% ipython --no-banner

In [1]: import numpy as np

In [2]: import numpy.linalg as la

In [3]: np.set_printoptions(precision=2, suppress=True, linewidth=200, sign=" ")

In [4]: def rnd(a):
   ...:     return np.round(a, 2) + 0
   ...: 

In [5]: F = np.load("case18.npy")

In [6]: print(F)
[[ 1.    0.9   0.81  0.73  0.66  0.59]
 [ 0.9   1.    0.9   0.81  0.73  0.66]
 [ 0.81  0.9   1.    0.9   0.81  0.73]
 [ 0.73  0.81  0.9   1.    0.9   0.81]
 [ 0.66  0.73  0.81  0.9   1.    0.9 ]
 [ 0.59  0.66  0.73  0.81  0.9   1.  ]]

In [7]: print(rnd(np.sort(np.abs(la.eigvals(F)))))
[ 0.06  0.07  0.11  0.2   0.62  4.95]

In [8]: print(rnd(la.matrix_power(F, 3)))
[[ 18.19  19.41  19.99  19.95  19.3   18.05]
 [ 19.41  20.72  21.35  21.32  20.64  19.3 ]
 [ 19.99  21.35  22.02  22.01  21.32  19.95]
 [ 19.95  21.32  22.01  22.02  21.35  19.99]
 [ 19.3   20.64  21.32  21.35  20.72  19.41]
 [ 18.05  19.3   19.95  19.99  19.41  18.19]]

In [9]: print(rnd(F @ F))
[[ 3.78  3.99  4.05  3.99  3.82  3.55]
 [ 3.99  4.24  4.33  4.28  4.11  3.82]
 [ 4.05  4.33  4.47  4.44  4.28  3.99]
 [ 3.99  4.28  4.44  4.47  4.33  4.05]
 [ 3.82  4.11  4.28  4.33  4.24  3.99]
 [ 3.55  3.82  3.99  4.05  3.99  3.78]]

In [10]: print(np.trace(F))
6.0

In [11]: print(np.allclose(F @ F.T, F.T @ F))
True

In [12]: w, evecs = la.eigh(F)

In [13]: x = np.array([4, 8, 5, 6, 6, 5])

In [14]: print(rnd(x @ F @ x / (x @ x)), rnd(w[0]), rnd(w[-1]))
4.76 0.06 4.95

In [15]: print(rnd(evecs * np.abs(w) @ evecs.T))
[[ 1.    0.9   0.81  0.73  0.66  0.59]
 [ 0.9   1.    0.9   0.81  0.73  0.66]
 [ 0.81  0.9   1.    0.9   0.81  0.73]
 [ 0.73  0.81  0.9   1.    0.9   0.81]
 [ 0.66  0.73  0.81  0.9   1.    0.9 ]
 [ 0.59  0.66  0.73  0.81  0.9   1.  ]]

In [16]: print(x @ F @ x)
961.46

In [17]: print(rnd(evecs * np.maximum(w, 0) @ evecs.T))
[[ 1.    0.9   0.81  0.73  0.66  0.59]
 [ 0.9   1.    0.9   0.81  0.73  0.66]
 [ 0.81  0.9   1.    0.9   0.81  0.73]
 [ 0.73  0.81  0.9   1.    0.9   0.81]
 [ 0.66  0.73  0.81  0.9   1.    0.9 ]
 [ 0.59  0.66  0.73  0.81  0.9   1.  ]]
